$ python -q
>>> import numpy as np
>>> np.set_printoptions(precision=2, suppress=True, linewidth=100)
>>> K = np.array([[-1.78, 3.31, 4.17, 1.21, 3.41, -2.45, 2.67, -3.53],
...     [-1.2, -1.46, 0.07, 1.47, 0.74, 1.22, -0.15, 2.56],
...     [3.35, 2.27, 0.12, -3.7, 3.59, -7.72, 4.35, -2.99],
...     [0.77, 1.69, 5.55, 2.37, 3.07, -2.49, 6.29, -0.36],
...     [-0.4, -4.97, -4.89, 1.8, -5.54, 7.38, -6.04, 3.15],
...     [2.12, -1.18, -3.47, -2.93, -0.54, -3.03, 0.42, 1.73]])
>>> A2 = K / np.sqrt((K ** 2).mean(axis=1, keepdims=True))
>>> print(np.linalg.matrix_rank(K - K.mean(axis=1, keepdims=True)))
6
>>> x = np.array([3, 1, 1, 9, 4, 4, 8, 0])
>>> a = np.maximum(K @ x, 0)
>>> print(a)
[38.23 14.88  0.   83.52  0.    0.  ]
>>> print(np.flatnonzero(a > 1e-9))
[0 1 3]
>>> print(np.tanh(K @ x))
[ 1.    1.   -0.99  1.   -1.   -1.  ]
>>> arr = np.loadtxt("out6.csv", delimiter=",")
>>> print(arr)
[[ -1.12  -0.18  -0.12  -5.5 ]
 [  1.05  -1.04   0.     5.8 ]
 [  2.05  -0.63  -1.83   2.01]
 [ -1.62   1.63   1.28  -4.67]
 [ -0.37   0.26   0.75   1.45]
 [ -3.6    2.43   0.3  -17.67]
 [  0.52  -0.35   1.17   7.39]
 [ -1.98   1.86   0.06 -11.7 ]
 [ -1.15   1.12   1.    -2.27]
 [ -1.25   0.66   2.01   2.13]
 [  1.32  -1.    -0.86   3.6 ]
 [ -2.73   1.7   -0.17 -14.78]
 [  2.67  -1.14  -1.57   7.85]
 [ -0.39  -0.47  -0.8   -4.56]
 [  0.79  -0.4   -1.8   -3.67]
 [ -0.15   0.64  -1.88  -8.07]
 [ -1.19   0.6    2.52   4.21]
 [  0.53  -0.13   1.02   6.15]
 [ -0.81  -0.92  -2.29 -11.33]]
>>> # column 3 is much longer than the rest
>>> cent = arr[[17, 5]].astype(float)
>>> for _ in range(7):
...     z = np.linalg.norm(arr[:, None] - cent, axis=-1).argmin(axis=1)
...     cent = np.array([arr[z == j].mean(axis=0) for j in range(2)])
... 
>>> print(z)
[0 0 0 0 0 1 0 1 0 0 0 1 0 0 0 1 0 0 1]
>>> print(cent[1] - cent[0])
[ -1.99   1.22  -0.99 -14.13]
>>> print(np.abs(cent[1] - cent[0]).argmax())
3
>>> print(np.bincount(z))
[14  5]
>>> print(cent)
[[  0.13  -0.08   0.2    1.42]
 [ -1.85   1.14  -0.8  -12.71]]
